% python3 -q
>>> import numpy as np
>>> np.set_printoptions(suppress=True, linewidth=160)
>>> rd = lambda a: np.round(a, 2) + 0
>>> E = np.loadtxt("case3.csv", delimiter=",")
>>> E
array([[ 5.03, -2.98,  4.86],
       [ 4.98, -2.95,  5.09],
       [ 5.06, -3.03,  4.96],
       [ 5.01, -3.  ,  4.97],
       [ 4.92, -3.03,  5.09],
       [ 5.05, -2.96,  5.01],
       [ 4.99, -3.05,  4.86],
       [ 4.93, -2.95,  4.96],
       [ 5.05, -2.97,  4.99],
       [ 5.09, -2.95,  4.99],
       [ 4.96, -2.98,  4.92],
       [-4.98, -1.08, -2.99],
       [-5.01, -1.01, -2.96],
       [-4.94, -1.04, -2.95],
       [-4.96, -0.94, -3.08],
       [-5.03, -1.04, -2.98],
       [-4.98, -1.04, -2.96],
       [-5.  , -1.  , -3.02],
       [-5.1 , -0.96, -3.02],
       [-4.93, -0.96, -3.  ],
       [-4.94, -1.05, -2.89],
       [-4.98, -1.05, -3.03],
       [ 0.08, -0.97, -1.88],
       [-0.04, -0.98, -1.93],
       [ 0.02, -1.02, -2.02],
       [-0.03, -1.07, -2.01],
       [-0.04, -0.94, -1.99],
       [ 0.01, -0.99, -2.01],
       [ 0.04, -1.  , -1.97],
       [ 0.03, -1.03, -2.01],
       [ 0.06, -1.07, -1.96],
       [ 0.03, -0.99, -1.99],
       [-0.05, -1.14, -2.  ]])
>>> dist = np.linalg.norm(E[:, None] - E[None], axis=-1)
>>> dist.shape
(33, 33)
>>> dist[26].round(6).argsort(kind="stable")[:4]
array([26, 23, 27, 31])
>>> rd(dist[:5, :5])
array([[0.  , 0.24, 0.12, 0.11, 0.26],
       [0.24, 0.  , 0.17, 0.13, 0.1 ],
       [0.12, 0.17, 0.  , 0.06, 0.19],
       [0.11, 0.13, 0.06, 0.  , 0.15],
       [0.26, 0.1 , 0.19, 0.15, 0.  ]])
>>> np.flatnonzero(dist[26] < dist.mean() / 2)
array([22, 23, 24, 25, 26, 27, 28, 29, 30, 31, 32])
>>> dist.mean(axis=1).argmax()
np.int64(1)
>>> M = np.load("out14.npy")
>>> M
array([[ 7.8 ,  3.83,  4.95],
       [ 9.63,  2.21, -1.53],
       [ 0.96,  1.51,  9.84],
       [-3.51, -3.24,  8.79],
       [-9.05, -0.76,  4.18],
       [-2.55, -8.85,  3.91],
       [-9.23, -2.32,  3.08],
       [-9.26,  0.11, -3.77],
       [ 8.28,  5.09, -2.34],
       [ 5.38, -5.88,  6.04],
       [-6.47,  1.24, -7.52],
       [-9.52, -1.94, -2.37],
       [-2.53,  6.34,  7.31],
       [ 1.74, -8.15, -5.53],
       [-5.58,  0.98,  8.24],
       [-3.95,  1.51, -9.06],
       [-5.63,  1.42, -8.14],
       [ 8.77, -2.6 , -4.03],
       [-5.31,  5.37, -6.56],
       [ 3.08,  9.  , -3.08],
       [ 0.97,  6.76,  7.3 ],
       [ 4.61, -4.32,  7.75],
       [-4.71, -8.75,  1.14],
       [ 8.33,  4.66,  2.98],
       [ 8.37, -5.07,  2.06],
       [-8.3 ,  4.52, -3.27],
       [-6.03,  7.93, -0.89],
       [ 1.1 , -5.37, -8.36],
       [-7.23,  0.6 ,  6.88],
       [-6.95, -2.56, -6.72]])
>>> cen = M - M.mean(axis=0)
>>> U, sigma, Vh = np.linalg.svd(cen, full_matrices=False)
>>> np.abs(Vh[0]).argmax()
np.int64(0)
>>> dist = np.linalg.norm(M[:, None] - M[None], axis=-1)
>>> dist.mean(axis=1).argmax()
np.int64(17)
>>> np.unravel_index(dist.round(6).argmax(), dist.shape)
(np.int64(9), np.int64(18))
>>> np.linalg.matrix_rank(dist ** 2)
np.int64(5)
>>> data = np.load("w.npy")
>>> data
array([[  79.16,   60.69, -100.24, -178.6 , -159.35,   20.42,  100.21],
       [  80.55,   58.98,  -99.58, -179.04, -160.04,   20.08,  100.36],
       [  79.49,   59.43,  -99.29, -181.33, -159.56,   22.47,  100.57],
       [  79.84,   61.24,  -99.51, -179.58, -159.84,   20.81,  100.61],
       [  82.05,   59.03, -100.76, -179.03, -160.07,   21.64,   99.33],
       [  80.6 ,   61.37, -100.35, -179.41, -158.77,   20.15,  100.08],
       [  78.09,   59.34,  -99.58, -178.95, -160.01,   18.6 ,  101.1 ],
       [  78.98,   61.09,  -99.95, -180.67, -159.76,   20.69,  100.13],
       [  79.44,   59.81, -100.91, -179.89, -160.57,   19.69,  101.22],
       [  79.79,   60.5 ,  -99.34, -178.97, -158.98,   18.71,   98.57]])
>>> A2 = data / np.linalg.norm(data, axis=1, keepdims=True)
>>> cov = A2 @ A2.T
>>> rd(cov)
array([[1., 1., 1., 1., 1., 1., 1., 1., 1., 1.],
       [1., 1., 1., 1., 1., 1., 1., 1., 1., 1.],
       [1., 1., 1., 1., 1., 1., 1., 1., 1., 1.],
       [1., 1., 1., 1., 1., 1., 1., 1., 1., 1.],
       [1., 1., 1., 1., 1., 1., 1., 1., 1., 1.],
       [1., 1., 1., 1., 1., 1., 1., 1., 1., 1.],
       [1., 1., 1., 1., 1., 1., 1., 1., 1., 1.],
       [1., 1., 1., 1., 1., 1., 1., 1., 1., 1.],
       [1., 1., 1., 1., 1., 1., 1., 1., 1., 1.],
       [1., 1., 1., 1., 1., 1., 1., 1., 1., 1.]])
>>> rd(np.degrees(np.arccos(np.clip(cov[7, 5], -1, 1))))
np.float64(0.44)
>>> (cov - 2 * np.eye(10)).round(6).argmax(axis=1)
array([3, 8, 7, 0, 1, 3, 8, 3, 0, 5])
>>> rd(cov[7])
array([1., 1., 1., 1., 1., 1., 1., 1., 1., 1.])
>>> (np.abs(cov) > 0.9).astype(int)
array([[1, 1, 1, 1, 1, 1, 1, 1, 1, 1],
       [1, 1, 1, 1, 1, 1, 1, 1, 1, 1],
       [1, 1, 1, 1, 1, 1, 1, 1, 1, 1],
       [1, 1, 1, 1, 1, 1, 1, 1, 1, 1],
       [1, 1, 1, 1, 1, 1, 1, 1, 1, 1],
       [1, 1, 1, 1, 1, 1, 1, 1, 1, 1],
       [1, 1, 1, 1, 1, 1, 1, 1, 1, 1],
       [1, 1, 1, 1, 1, 1, 1, 1, 1, 1],
       [1, 1, 1, 1, 1, 1, 1, 1, 1, 1],
       [1, 1, 1, 1, 1, 1, 1, 1, 1, 1]])
